$ ipython --no-banner

In [1]: import numpy as np

In [2]: import numpy.linalg as la

In [3]: np.set_printoptions(precision=3, suppress=True, linewidth=200, sign=" ")

In [4]: tidy = lambda a: np.round(a, 3) + 0

In [5]: E = np.load("out2.npy")

In [6]: E
Out[6]: 
array([[ 1., -5.,  1., -2.,  1.],
       [ 0.,  1.,  2.,  0.,  2.],
       [ 0.,  3., -3., -2.,  2.],
       [ 0., -2.,  3.,  3.,  3.],
       [ 0.,  0.,  1.,  2., -3.]])

In [7]: r0 = np.array([0, 1, 0, 3, 0])

In [8]: other = E + np.outer(r0, np.eye(5)[3])

In [9]: tidy(la.det(other) / la.det(E)), tidy(1 + la.solve(E, r0)[3])
Out[9]: (np.float64(1.664), np.float64(1.664))

In [10]: J = np.loadtxt("block12.csv", delimiter=",")

In [11]: J
Out[11]: 
array([[-3.743,  2.582, -5.277,  4.299],
       [-3.999,  0.864, -0.664,  2.89 ],
       [-4.887,  1.166, -1.974,  4.881],
       [-1.273,  1.835, -4.651,  1.623],
       [ 0.582, -0.41 , -0.261, -1.499],
       [-5.593, -1.605, -0.203,  8.67 ],
       [-1.115, -2.594, -0.38 ,  4.524],
       [-0.967, -2.407,  1.14 ,  2.494],
       [-0.821,  0.768, -3.07 ,  1.218],
       [-2.028, -0.73 , -2.436,  4.69 ],
       [-5.046,  0.88 , -2.02 ,  5.614],
       [-5.089, -0.432, -2.135,  7.973],
       [-1.156, -3.128,  1.168,  3.921],
       [ 2.221, -0.063, -1.043, -3.481],
       [-1.553,  3.032, -5.669,  1.02 ],
       [-2.283,  0.007, -2.119,  3.484],
       [-5.294,  1.084, -2.849,  6.434],
       [-3.046, -1.736, -0.906,  6.194],
       [-2.276,  1.473, -2.492,  1.405]])

In [12]: Xs = J - J.mean(axis=0)

In [13]: evecs = la.svd(Xs)[2][:3]

In [14]: other = Xs - Xs @ evecs.T @ evecs

In [15]: la.norm(other, axis=1).round(6).argmax()
Out[15]: np.int64(11)

In [16]: tidy((Xs @ evecs.T).std(axis=0))
Out[16]: array([ 3.528,  2.501,  0.916])

In [17]: tidy(np.cov(Xs @ evecs.T, rowvar=False))
Out[17]: 
array([[ 13.135,   0.   ,   0.   ],
       [  0.   ,   6.601,   0.   ],
       [  0.   ,   0.   ,   0.885]])

In [18]: x = np.array([1, 2, 4, 3])

In [19]: rhs = J @ x

In [20]: tidy(la.pinv(J) @ J)
Out[20]: 
array([[ 1.,  0.,  0.,  0.],
       [ 0.,  1.,  0.,  0.],
       [ 0.,  0.,  1.,  0.],
       [ 0.,  0.,  0.,  1.]])

In [21]: tidy(la.solve(J.T @ J, J.T @ rhs))
Out[21]: array([ 1.,  2.,  4.,  3.])

In [22]: rng = np.random.default_rng(97)

In [23]: rhs = rhs + 0.05 * rng.normal(size=19)

In [24]: tidy(rhs)
Out[24]: array([ -6.803,   3.801,   4.171, -11.387,  -5.843,  16.349,   5.725,   6.194,  -7.861,   0.771,   5.53 ,   9.403,   8.996, -12.606, -15.09 ,  -0.256,   4.784,   8.434,  -5.095])

In [25]: beta, *_ = la.lstsq(J, rhs)

In [26]: beta.round()
Out[26]: array([ 1.,  2.,  4.,  3.])

In [27]: tidy(J.T @ (rhs - J @ beta))
Out[27]: array([ 0.,  0.,  0.,  0.])

In [28]: [round(float(la.norm(la.solve(J.T @ J + lam * np.eye(4), J.T @ rhs))), 2) for lam in (0, 1, 10, 100)]
Out[28]: [5.52, 4.45, 3.06, 1.68]
